In [1]: import numpy as np

In [2]: from numpy import linalg as LA

In [3]: np.set_printoptions(precision=2, suppress=True, linewidth=140)

In [4]: rnd = lambda a: np.round(a, 2) + 0

In [5]: mat = np.load("m.npy")

In [6]: print(mat)
[[ 1.4   0.7  -0.5   0.6  -1.3 ]
 [-0.7  -0.35  0.25 -0.3   0.65]
 [ 0.56  0.28 -0.2   0.24 -0.52]]

In [7]: print(rnd(mat - mat[0]))
[[ 0.    0.    0.    0.    0.  ]
 [-2.1  -1.05  0.75 -0.9   1.95]
 [-0.84 -0.42  0.3  -0.36  0.78]]

In [8]: mat[3]
IndexError: index 3 is out of bounds for axis 0 with size 3


In [9]: print(mat.sum(axis=0))
[ 1.26  0.63 -0.45  0.54 -1.17]

In [10]: print(rnd(LA.norm(mat)))
2.59

In [11]: W1 = np.array([[-1, 0, 0], [-1, 2, 0], [0, 0, -1], [2, 1, -1], [-2, 1, 1]])

In [12]: b = np.array([-7, -8, -3])

In [13]: H = np.maximum(mat @ W1 + b, 0)

In [14]: print((H > 0).mean(axis=0))
[0. 0. 0.]

In [15]: print((H > 0).astype(int))
[[0 0 0]
 [0 0 0]
 [0 0 0]]

In [16]: Z = np.array([[7, 4], [6, 8], [6, 0]])

In [17]: print((H @ Z).round(6).argmax(axis=1))
[0 0 0]

In [18]: cov = mat.T @ mat

In [19]: print(rnd(np.diag(cov)))
[2.76 0.69 0.35 0.51 2.38]

In [20]: print(rnd(LA.svd(mat, compute_uv=False) ** 2))
[6.7 0.  0. ]

In [21]: out = mat / np.sqrt((mat ** 2).mean(axis=1, keepdims=True))

In [22]: print(rnd(out[2]))
[ 1.44  0.72 -0.51  0.62 -1.33]

In [23]: print(rnd(mat - mat.mean(axis=1, keepdims=True)))
[[ 1.22  0.52 -0.68  0.42 -1.48]
 [-0.61 -0.26  0.34 -0.21  0.74]
 [ 0.49  0.21 -0.27  0.17 -0.59]]

In [24]: r = LA.matrix_rank(mat)

In [25]: print(r)
1

In [26]: ns = LA.svd(mat)[2][r:].T

In [27]: print([int(LA.matrix_rank(np.delete(mat, i, axis=0))) for i in range(3)])
[1, 1, 1]

In [28]: print(rnd(mat @ ns))
[[0. 0. 0. 0.]
 [0. 0. 0. 0.]
 [0. 0. 0. 0.]]

In [29]: print(np.allclose(mat @ ns, 0))
True

In [30]: print(rnd(ns @ ns.T))
[[ 0.59 -0.21  0.15 -0.18  0.38]
 [-0.21  0.9   0.07 -0.09  0.19]
 [ 0.15  0.07  0.95  0.06 -0.14]
 [-0.18 -0.09  0.06  0.92  0.16]
 [ 0.38  0.19 -0.14  0.16  0.64]]

In [31]: print([int(LA.matrix_rank(mat[:, :j + 1])) for j in range(5)])
[1, 1, 1, 1, 1]

In [32]: print(LA.matrix_rank(mat.T @ mat), LA.matrix_rank(mat @ mat.T))
1 1

In [33]: print(ns.shape)
(5, 4)

In [34]: feats = np.loadtxt("run13.csv", delimiter=",")

In [35]: print(feats)
[[ 0.79  6.14  2.51  2.23  1.21]
 [ 0.72  5.23  3.37  2.62  0.99]
 [-0.09  7.46  3.36  2.52  1.51]
 [-1.35  7.14  3.87  0.34  3.66]
 [-1.31  6.46  3.54  3.11  3.72]
 [-0.51  7.11  2.94  1.29  3.9 ]
 [ 0.74  5.76  2.85  2.77 -0.27]
 [ 0.45  6.03  1.82  4.65  1.14]
 [ 0.83  6.21  4.    4.13  4.28]
 [ 0.48  5.54  3.53  2.3   2.12]
 [-1.13  7.58  2.3   2.74  2.84]
 [-0.45  3.89  3.49  3.69  1.91]
 [-0.46  6.28  2.38  2.23  2.9 ]
 [ 0.41  4.76  2.14  4.04  1.8 ]]

In [36]: out = np.array([[-1, 1, -2], [2, 2, 0], [2, 2, -2], [2, 0, -1], [-2, 2, 2]])

In [37]: print(rnd(np.einsum("ij->j", feats)))
[-0.88 85.59 42.1  38.66 31.71]

In [38]: x = np.array([-2, -2, -1, 5, 2])

In [39]: target = feats @ x

In [40]: print(rnd(LA.lstsq(feats, target)[0]))
[-2. -2. -1.  5.  2.]

In [41]: print(rnd(LA.pinv(feats) @ feats))
[[1. 0. 0. 0. 0.]
 [0. 1. 0. 0. 0.]
 [0. 0. 1. 0. 0.]
 [0. 0. 0. 1. 0.]
 [0. 0. 0. 0. 1.]]

In [42]: print(rnd(target))
[-2.8  -0.19 -2.48 -6.43  9.15 -1.89 -2.54 10.75 11.13  0.17  4.18 11.9   2.93 11.32]

In [43]: print(rnd(LA.solve(feats.T @ feats, feats.T @ target)))
[-2. -2. -1.  5.  2.]

In [44]: rng = np.random.default_rng(83)

In [45]: target = target + 0.3 * rng.normal(size=14)

In [46]: print(rnd(target))
[-3.24 -0.32 -2.49 -6.31  8.84 -1.53 -2.47 10.59 10.67 -0.03  4.39 12.06  3.2  11.16]

In [47]: b, *_ = LA.lstsq(feats, target)

In [48]: print(b.round())
[-2. -2. -1.  5.  2.]

In [49]: print(rnd(b))
[-2.18 -1.96 -1.03  4.97  1.95]

In [50]: Q, r_ = LA.qr(feats)

In [51]: print(rnd(Q @ r_))
[[ 0.79  6.14  2.51  2.23  1.21]
 [ 0.72  5.23  3.37  2.62  0.99]
 [-0.09  7.46  3.36  2.52  1.51]
 [-1.35  7.14  3.87  0.34  3.66]
 [-1.31  6.46  3.54  3.11  3.72]
 [-0.51  7.11  2.94  1.29  3.9 ]
 [ 0.74  5.76  2.85  2.77 -0.27]
 [ 0.45  6.03  1.82  4.65  1.14]
 [ 0.83  6.21  4.    4.13  4.28]
 [ 0.48  5.54  3.53  2.3   2.12]
 [-1.13  7.58  2.3   2.74  2.84]
 [-0.45  3.89  3.49  3.69  1.91]
 [-0.46  6.28  2.38  2.23  2.9 ]
 [ 0.41  4.76  2.14  4.04  1.8 ]]

In [52]: print(rnd(np.trace(Q @ Q.T)))
5.0

In [53]: print(rnd(np.abs(np.diag(r_))))
[ 2.91 22.91  3.04  4.42  3.51]

In [54]: print(rnd(Q.T @ Q))
[[1. 0. 0. 0. 0.]
 [0. 1. 0. 0. 0.]
 [0. 0. 1. 0. 0.]
 [0. 0. 0. 1. 0.]
 [0. 0. 0. 0. 1.]]

In [55]: print(rnd(r_))
[[ -2.91   3.52   1.27  -0.95   3.45]
 [  0.   -22.91 -11.04 -10.12  -8.25]
 [  0.     0.     3.04   0.85   1.54]
 [  0.     0.     0.     4.42   0.25]
 [  0.     0.     0.     0.    -3.51]]

In [56]: z = feats[:, 3] > np.median(feats[:, 3])

In [57]: u = feats[z].mean(axis=0) - feats[~z].mean(axis=0)

In [58]: print(((feats - feats.mean(axis=0)) @ u > 0).astype(int))
[0 1 0 0 1 0 1 1 1 0 0 1 0 1]

In [59]: print(np.argsort(-np.abs(u).round(6), kind="stable"))
[3 1 2 4 0]

In [60]: print(z.astype(int))
[0 0 0 0 1 0 1 1 1 0 1 1 0 1]

In [61]: out = feats / LA.norm(feats, axis=1, keepdims=True)

In [62]: cov = out @ out.T

In [63]: print(np.argwhere(np.triu(np.abs(cov) > 0.95, 1)))
[[ 0  1]
 [ 0  2]
 [ 0  6]
 [ 0  9]
 [ 0 10]
 [ 0 12]
 [ 1  2]
 [ 1  6]
 [ 1  9]
 [ 1 13]
 [ 2  4]
 [ 2  6]
 [ 2  9]
 [ 2 10]
 [ 2 12]
 [ 3  5]
 [ 3 12]
 [ 4  5]
 [ 4  8]
 [ 4  9]
 [ 4 10]
 [ 4 12]
 [ 5  9]
 [ 5 10]
 [ 5 12]
 [ 7 13]
 [ 8  9]
 [ 8 11]
 [ 8 12]
 [ 8 13]
 [ 9 10]
 [ 9 12]
 [10 12]
 [11 13]]

In [64]: print((cov - 2 * np.eye(14)).round(6).argmax(axis=1))
[ 2  9  0  5 12 12  1 13  9  1 12 13 10  7]

In [65]: arr = np.load("arr.npy")

In [66]: print(arr)
[[ 4.  0.  3.  0.  2.  3.]
 [ 0.  1.  2.  1.  3.  2.]
 [ 0. -1.  1.  1. -2.  1.]
 [ 0.  3.  1.  0.  2.  1.]
 [ 0.  3. -1. -3. -1.  1.]
 [ 0. -3. -1.  2.  3. -2.]]

In [67]: print(rnd(LA.norm(arr, 1)), rnd(LA.norm(arr, np.inf)))
13.0 12.0

In [68]: print(rnd(LA.norm(arr[1] - arr[0])))
4.58

In [69]: print(rnd(LA.norm(arr, axis=0)))
[4.   5.39 4.12 3.87 5.57 4.47]

In [70]: print(LA.norm(arr, axis=1).argmax())
0

In [71]: print(rnd(LA.norm(arr) ** 2 / LA.norm(arr, 2) ** 2))
2.31

In [72]: z = rng.permutation(6)

In [73]: print(z)
[2 1 4 5 0 3]

In [74]: out = arr[z][:, z]

In [75]: print(np.diag(out))
[ 1.  1. -1. -2.  4.  0.]

In [76]: print(rnd(LA.det(out)), rnd(LA.det(arr[z])))
-180.0 180.0

In [77]: print(out)
[[ 1. -1. -2.  1.  0.  1.]
 [ 2.  1.  3.  2.  0.  1.]
 [-1.  3. -1.  1.  0. -3.]
 [-1. -3.  3. -2.  0.  2.]
 [ 3.  0.  2.  3.  4.  0.]
 [ 1.  3.  2.  1.  0.  0.]]

In [78]: J = np.load("a.npy")

In [79]: print(J)
[[-1.7  1.  -2.   0. ]
 [ 0.   0.3  0.   0. ]
 [-2.   2.   2.3  2. ]
 [-2.   1.  -2.   0.3]]

In [80]: proj = np.triu(np.array([[8, 8, 2, 9], [8, 3, 9, 7], [6, 8, 4, 3], [8, 9, 9, 3]]), 1) + np.eye(4)

In [81]: out = proj @ J @ LA.inv(proj)

In [82]: print(rnd(proj @ J - J @ proj))
[[-22.  29. -19.  21.]
 [-32.  25.   4.  18.]
 [ -6.  19. -20.  -2.]
 [  0.  16.  -5.  17.]]

In [83]: print(LA.matrix_rank(out))
4

In [84]: print(rnd(out))
[[  -23.7   206.  -1822.   4244. ]
 [  -32.    281.3 -2461.   5722. ]
 [   -8.     69.   -608.7  1418. ]
 [   -2.     17.   -151.    352.3]]

In [85]: print(rnd(LA.det(out)))
-0.35

In [86]: W0 = np.loadtxt("sample13.csv", delimiter=",")

In [87]: print(W0)
[[ 6.  0.  0.  0.  0.  0.]
 [ 0. -6.  0.  0.  0.  0.]
 [ 0.  0.  9.  0.  0.  0.]
 [ 0.  0.  0.  3.  0.  0.]
 [ 0.  0.  0.  0. -3.  0.]
 [ 0.  0.  0.  0.  0.  7.]]

In [88]: x = np.array([-2, 0, 0, 5, -5, -3])

In [89]: print(W0 * x)
[[-12.   0.   0.   0.  -0.  -0.]
 [ -0.  -0.   0.   0.  -0.  -0.]
 [ -0.   0.   0.   0.  -0.  -0.]
 [ -0.   0.   0.  15.  -0.  -0.]
 [ -0.   0.   0.   0.  15.  -0.]
 [ -0.   0.   0.   0.  -0. -21.]]

In [90]: print(LA.matrix_rank(W0 - W0[0, 0] * np.eye(6)))
5

In [91]: print(np.prod(np.diag(W0)), rnd(LA.det(W0)))
20412.0 20412.0

In [92]: print(rnd(np.sort(LA.eigvals(W0))))
[-6. -3.  3.  6.  7.  9.]

In [93]: print(rnd(LA.norm(W0[1] - W0[2])))
10.82

In [94]: print(rnd(LA.norm(W0) ** 2 / LA.norm(W0, 2) ** 2))
2.72

In [95]: print(rnd(LA.norm(W0, axis=0)))
[6. 6. 9. 3. 3. 7.]

In [96]: print(rnd(LA.norm(W0, axis=1)))
[6. 6. 9. 3. 3. 7.]

In [97]: print(rnd(LA.norm(W0, 1)), rnd(LA.norm(W0, np.inf)))
9.0 9.0

In [98]: vals, V = LA.eigh(W0)

In [99]: print(rnd(LA.eigvalsh(W0 @ W0)))
[ 9.  9. 36. 36. 49. 81.]

In [100]: print(vals)
[-6. -3.  3.  6.  7.  9.]

In [101]: print(V @ np.diag(vals) @ V.T)
[[ 6.  0.  0.  0.  0.  0.]
 [ 0. -6.  0.  0.  0.  0.]
 [ 0.  0.  9.  0.  0.  0.]
 [ 0.  0.  0.  3.  0.  0.]
 [ 0.  0.  0.  0. -3.  0.]
 [ 0.  0.  0.  0.  0.  7.]]

In [102]: print(np.unique(vals.round(6) + 0, return_counts=True)[1])
[1 1 1 1 1 1]

In [103]: print(rnd(LA.eigvalsh(W0 + 2 * np.eye(6))))
[-4. -1.  5.  8.  9. 11.]

In [104]: print(vals.sum(), np.trace(W0))
16.0 16.0

In [105]: print(V.T @ W0 @ V)
[[-6.  0.  0.  0.  0.  0.]
 [ 0. -3.  0.  0.  0.  0.]
 [ 0.  0.  3.  0.  0.  0.]
 [ 0.  0.  0.  6.  0.  0.]
 [ 0.  0.  0.  0.  7.  0.]
 [ 0.  0.  0.  0.  0.  9.]]

In [106]: print((vals > 1e-8).sum(), (vals < -1e-8).sum())
4 2

In [107]: K = np.loadtxt("block19.csv", delimiter=",")

In [108]: print(K)
[[0. 4. 6. 4.]
 [4. 0. 4. 6.]
 [6. 4. 0. 4.]
 [4. 6. 4. 0.]]

In [109]: vals, V = LA.eigh(K)

In [110]: x = np.array([1, 7, 3, 3])

In [111]: print(rnd(LA.eigvalsh(K[1:, 1:])))
[-6.  -3.4  9.4]

In [112]: print(x @ K @ x)
608.0

In [113]: print(rnd(V * np.abs(vals) @ V.T))
[[7. 3. 1. 3.]
 [3. 7. 3. 1.]
 [1. 3. 7. 3.]
 [3. 1. 3. 7.]]

In [114]: print(rnd(LA.norm(K, "nuc")))
28.0

In [115]: print(rnd(LA.norm(K[2] - K[0])))
8.49

In [116]: print(rnd(LA.norm(K) ** 2 / LA.norm(K, 2) ** 2))
1.39

In [117]: print(LA.norm(K, axis=1).argmax())
0

In [118]: print(rnd(LA.norm(K, 1)), rnd(LA.norm(K, np.inf)))
14.0 14.0

In [119]: out = K / LA.norm(K, axis=1, keepdims=True)

In [120]: cov = out @ out.T

In [121]: print(rnd(np.degrees(np.arccos(np.clip(cov[2, 1], -1, 1)))))
45.1

In [122]: print((cov - 2 * np.eye(4)).round(6).argmax(axis=1))
[1 0 1 0]

In [123]: print(rnd(LA.norm(out, axis=1)))
[1. 1. 1. 1.]

In [124]: print(np.fft.fft(K[0]))
[14.+0.j -6.+0.j -2.+0.j -6.+0.j]

In [125]: print(K @ np.ones(4))
[14. 14. 14. 14.]

In [126]: print((K @ K)[0])
[68. 48. 32. 48.]

In [127]: print(K @ (-1.0) ** np.arange(4))
[-2.  2. -2.  2.]

In [128]: vals, V = LA.eig(K)

In [129]: print(rnd(np.sort(LA.eigvals(LA.inv(K)))))
[-0.5  -0.17 -0.17  0.07]

In [130]: print(rnd(np.prod(vals)))
-1008.0

In [131]: print(rnd(np.sort(LA.eigvals(K.T))))
[-6. -6. -2. 14.]

In [132]: E = np.array([[1.0, 0.5, 0.25, 0.12],
     ...:     [0.5, 1.0, 0.5, 0.25],
     ...:     [0.25, 0.5, 1.0, 0.5],
     ...:     [0.12, 0.25, 0.5, 1.0]])

In [133]: print(E)
[[1.   0.5  0.25 0.12]
 [0.5  1.   0.5  0.25]
 [0.25 0.5  1.   0.5 ]
 [0.12 0.25 0.5  1.  ]]

In [134]: u, v = E[2], E[0]

In [135]: print(rnd(u @ u))
1.56

In [136]: p = (u @ v) / (u @ u) * u

In [137]: print(rnd(p))
[0.13 0.26 0.52 0.26]

In [138]: print(rnd(np.outer(u, v)))
[[0.25 0.12 0.06 0.03]
 [0.5  0.25 0.12 0.06]
 [1.   0.5  0.25 0.12]
 [0.5  0.25 0.12 0.06]]

In [139]: z = rng.permutation(4)

In [140]: out = E[:, z] * rng.choice([-1, 1], 4)

In [141]: print(out)
[[ 1.    0.12  0.25 -0.5 ]
 [ 0.5   0.25  0.5  -1.  ]
 [ 0.25  0.5   1.   -0.5 ]
 [ 0.12  1.    0.5  -0.25]]

In [142]: left, _, Vt = LA.svd(E.T @ out)

In [143]: print(rnd(LA.lstsq(E, out)[0]))
[[ 1.  0.  0.  0.]
 [ 0.  0.  0. -1.]
 [ 0.  0.  1.  0.]
 [ 0.  1.  0.  0.]]

In [144]: print(z)
[0 3 2 1]

In [145]: print(rnd(left @ Vt))
[[ 1.  0.  0.  0.]
 [ 0.  0.  0. -1.]
 [ 0.  0.  1.  0.]
 [ 0.  1.  0.  0.]]

In [146]: print(np.abs(E).max())
1.0

In [147]: print(rnd(LA.norm(E)))
2.4

In [148]: np.zeros(4, 4)
TypeError: Cannot interpret '4' as a data type


In [149]: print(E.sum(axis=0))
[1.87 2.25 2.25 1.87]

In [150]: E[4]
IndexError: index 4 is out of bounds for axis 0 with size 4


In [151]: out = np.array([[1, 0], [3, 1], [1, -1], [1, 2]])

In [152]: print(E @ out)
[[2.87 0.49]
 [4.25 1.  ]
 [3.25 0.5 ]
 [2.37 1.75]]

In [153]: print(rnd(np.einsum("ij,ij->i", E, E)))
[1.33 1.56 1.56 1.33]

In [154]: m1 = np.load("dump.npy")

In [155]: print(m1)
[[1 2 0 0]
 [2 2 0 0]
 [0 0 1 2]
 [0 0 2 2]]

In [156]: out = m1 / LA.norm(m1, axis=1, keepdims=True)

In [157]: cov = out @ out.T

In [158]: print(np.degrees(np.arccos(np.clip(cov[0, 2], -1, 1))))
90.0

In [159]: print((np.abs(cov) > 0.9).astype(int))
[[1 1 0 0]
 [1 1 0 0]
 [0 0 1 1]
 [0 0 1 1]]

In [160]: print(rnd(cov[0]))
[1.   0.95 0.   0.  ]

In [161]: print(np.argwhere(np.triu(np.abs(cov) > 0.95, 1)))
[]

In [162]: print(rnd(cov))
[[1.   0.95 0.   0.  ]
 [0.95 1.   0.   0.  ]
 [0.   0.   1.   0.95]
 [0.   0.   0.95 1.  ]]
